>>> import numpy as np
>>> np.set_printoptions(precision=2, suppress=True, linewidth=120)
>>> tidy = lambda a: np.round(a, 2) + 0
>>> W0 = np.load("w.npy")
>>> tidy(W0)
array([[ 2.  ,  0.43,  0.47, -0.62, -1.36,  1.01,  0.22,  1.05,  0.43],
       [-0.96,  1.05,  1.13,  0.89, -0.93,  0.87, -1.63,  0.03, -0.8 ],
       [-0.44,  1.54,  1.14, -0.25,  0.27, -0.14,  0.73, -0.91,  1.9 ],
       [-0.52, -0.99,  0.82,  0.13,  0.84, -0.12, -0.85,  1.95,  1.34],
       [ 0.26,  0.06, -0.49,  0.74,  1.55,  2.36,  0.26, -0.26,  0.14],
       [ 0.35, -1.69,  0.53,  1.57, -1.06,  0.12,  0.14, -1.17,  0.88],
       [-0.61,  0.62, -2.22,  0.49, -1.  ,  0.11, -0.5 ,  0.39,  1.28],
       [ 0.09, -0.74, -0.16, -1.86,  0.04,  0.55, -1.67, -1.25,  0.55],
       [-1.74, -0.75,  0.2 , -1.02, -1.  ,  1.12,  1.38,  0.36, -0.17]])
>>> tidy(np.trace(W0))
np.float64(4.08)
>>> np.allclose(W0, W0.T)
False
>>> tidy(np.linalg.det(W0))
np.float64(-19683.0)
>>> tidy(np.abs(np.linalg.eigvals(W0)).max())
np.float64(3.0)
>>> Uu, sigma, Vt = np.linalg.svd(W0, full_matrices=False)
>>> np.allclose(Uu * sigma @ Vt, W0)
True
>>> tidy(Uu.T @ Uu)
array([[1., 0., 0., 0., 0., 0., 0., 0., 0.],
       [0., 1., 0., 0., 0., 0., 0., 0., 0.],
       [0., 0., 1., 0., 0., 0., 0., 0., 0.],
       [0., 0., 0., 1., 0., 0., 0., 0., 0.],
       [0., 0., 0., 0., 1., 0., 0., 0., 0.],
       [0., 0., 0., 0., 0., 1., 0., 0., 0.],
       [0., 0., 0., 0., 0., 0., 1., 0., 0.],
       [0., 0., 0., 0., 0., 0., 0., 1., 0.],
       [0., 0., 0., 0., 0., 0., 0., 0., 1.]])
>>> tidy(W0 @ W0.T)
array([[9., 0., 0., 0., 0., 0., 0., 0., 0.],
       [0., 9., 0., 0., 0., 0., 0., 0., 0.],
       [0., 0., 9., 0., 0., 0., 0., 0., 0.],
       [0., 0., 0., 9., 0., 0., 0., 0., 0.],
       [0., 0., 0., 0., 9., 0., 0., 0., 0.],
       [0., 0., 0., 0., 0., 9., 0., 0., 0.],
       [0., 0., 0., 0., 0., 0., 9., 0., 0.],
       [0., 0., 0., 0., 0., 0., 0., 9., 0.],
       [0., 0., 0., 0., 0., 0., 0., 0., 9.]])
>>> rng = np.random.default_rng(97)
>>> labels = rng.permutation(9)
>>> labels
array([7, 5, 3, 4, 1, 6, 0, 8, 2])
>>> Y = W0[labels][:, labels]
>>> np.allclose(Y, W0)
False
>>> tidy(np.trace(Y))
np.float64(4.08)
>>> tidy(Y)
array([[-1.25,  0.55, -1.86,  0.04, -0.74, -1.67,  0.09,  0.55, -0.16],
       [-1.17,  0.12,  1.57, -1.06, -1.69,  0.14,  0.35,  0.88,  0.53],
       [ 1.95, -0.12,  0.13,  0.84, -0.99, -0.85, -0.52,  1.34,  0.82],
       [-0.26,  2.36,  0.74,  1.55,  0.06,  0.26,  0.26,  0.14, -0.49],
       [ 0.03,  0.87,  0.89, -0.93,  1.05, -1.63, -0.96, -0.8 ,  1.13],
       [ 0.39,  0.11,  0.49, -1.  ,  0.62, -0.5 , -0.61,  1.28, -2.22],
       [ 1.05,  1.01, -0.62, -1.36,  0.43,  0.22,  2.  ,  0.43,  0.47],
       [ 0.36,  1.12, -1.02, -1.  , -0.75,  1.38, -1.74, -0.17,  0.2 ],
       [-0.91, -0.14, -0.25,  0.27,  1.54,  0.73, -0.44,  1.9 ,  1.14]])
